>>> import numpy as np
>>> np.set_printoptions(precision=2, suppress=True, linewidth=200, floatmode="fixed")
>>> W0 = np.loadtxt("a.csv", delimiter=",")
>>> W0
array([[-26.00,   2.00,  26.00,   2.00,  11.00,  -2.00],
       [ -8.00,   6.00,   5.00,   7.00,   9.00,  -2.00],
       [  0.00,  10.00,  10.00,   0.00, -11.00,  -4.00],
       [  7.00,   6.00,  -5.00,  -8.00,   7.00,   6.00],
       [  7.00,   5.00,   2.00,  -1.00,  -9.00,  -2.00],
       [ -1.00,  11.00,   7.00,   6.00,   0.00,  -4.00],
       [  6.00,  17.00,   2.00,  -2.00,   7.00,   2.00],
       [ -2.00,  -2.00,   1.00,  -7.00,  11.00,  12.00],
       [  0.00,   0.00,   0.00,   0.00,   0.00,   0.00],
       [-24.00,   5.00,  18.00,   2.00,  16.00,  -6.00],
       [  0.00,   0.00,   0.00,   0.00,   0.00,   0.00],
       [ -9.00,  -8.00,   6.00,   1.00,   4.00,   6.00],
       [  7.00,   5.00,   2.00,  -1.00,  -9.00,  -2.00],
       [-17.00,   0.00,  10.00,   1.00,  18.00,  -4.00],
       [-17.00,   0.00,  10.00,   1.00,  18.00,  -4.00],
       [ -9.00,  -8.00,   6.00,   1.00,   4.00,   6.00],
       [-10.00,   5.00,  12.00,   0.00,   9.00,  -6.00],
       [ -7.00,   5.00,   8.00,   1.00,  -2.00,  -2.00],
       [ -7.00,   5.00,   8.00,   1.00,  -2.00,  -2.00],
       [ -2.00,   0.00,   0.00, -14.00,  16.00,   4.00],
       [ -8.00,   6.00,   5.00,   7.00,   9.00,  -2.00],
       [ -8.00,   6.00,   5.00,   7.00,   9.00,  -2.00],
       [  0.00,   0.00,   0.00,   0.00,   0.00,   0.00],
       [ -9.00,   2.00,  16.00,   1.00,  -7.00,   2.00],
       [ -8.00,   6.00,   5.00,   7.00,   9.00,  -2.00],
       [  0.00,   0.00,   0.00,   0.00,   0.00,   0.00],
       [ -8.00,   6.00,   5.00,   7.00,   9.00,  -2.00],
       [  6.00,  17.00,   2.00,  -2.00,   7.00,   2.00],
       [ -1.00,  12.00,   0.00,  -1.00,  16.00,   4.00],
       [ -9.00,  -6.00,   5.00,  -6.00,   9.00,  -2.00],
       [  0.00,   0.00,   0.00,   0.00,   0.00,   0.00],
       [-17.00,   0.00,  10.00,   1.00,  18.00,  -4.00],
       [-10.00,   3.00,  13.00,   7.00,   4.00,   2.00],
       [  0.00,   0.00,   0.00,   0.00,   0.00,   0.00],
       [  0.00,   0.00,   0.00,   0.00,   0.00,   0.00],
       [ -7.00,   5.00,   8.00,   1.00,  -2.00,  -2.00],
       [  5.00,   5.00,   2.00, -15.00,   7.00,   2.00],
       [-11.00,  -8.00,   6.00, -13.00,  20.00,  10.00],
       [  7.00,   6.00,  -5.00,  -8.00,   7.00,   6.00],
       [ -7.00,   5.00,   8.00,   1.00,  -2.00,  -2.00],
       [ -2.00,  -1.00,   7.00,  -7.00,   0.00,  -4.00],
       [  7.00,   5.00,   2.00,  -1.00,  -9.00,  -2.00],
       [ -9.00,  -8.00,   6.00,   1.00,   4.00,   6.00],
       [  0.00,   0.00,   0.00,   0.00,   0.00,   0.00],
       [  0.00,  11.00,   3.00,  -7.00,   5.00,   4.00],
       [  0.00,   0.00,   0.00,   0.00,   0.00,   0.00],
       [ -2.00,   8.00,  11.00,  -7.00,   0.00,   8.00],
       [-10.00,   4.00,   6.00,   0.00,  20.00,  10.00]])
>>> x0 = np.array([3, 3, 2, -1, 1, 2])
>>> target = W0 @ x0
>>> beta, lr = np.zeros(6), 1 / np.linalg.norm(W0, 2) ** 2
>>> for i in range(6):
...     beta -= lr * W0.T @ (W0 @ beta - target)
...     if i % 1 == 0: print(i, round(np.linalg.norm(W0 @ beta - target), 2))
... 
0 162.61
1 122.93
2 94.32
3 73.7
4 58.83
5 48.11
>>> round(float(np.linalg.cond(W0)), 2)
12.92
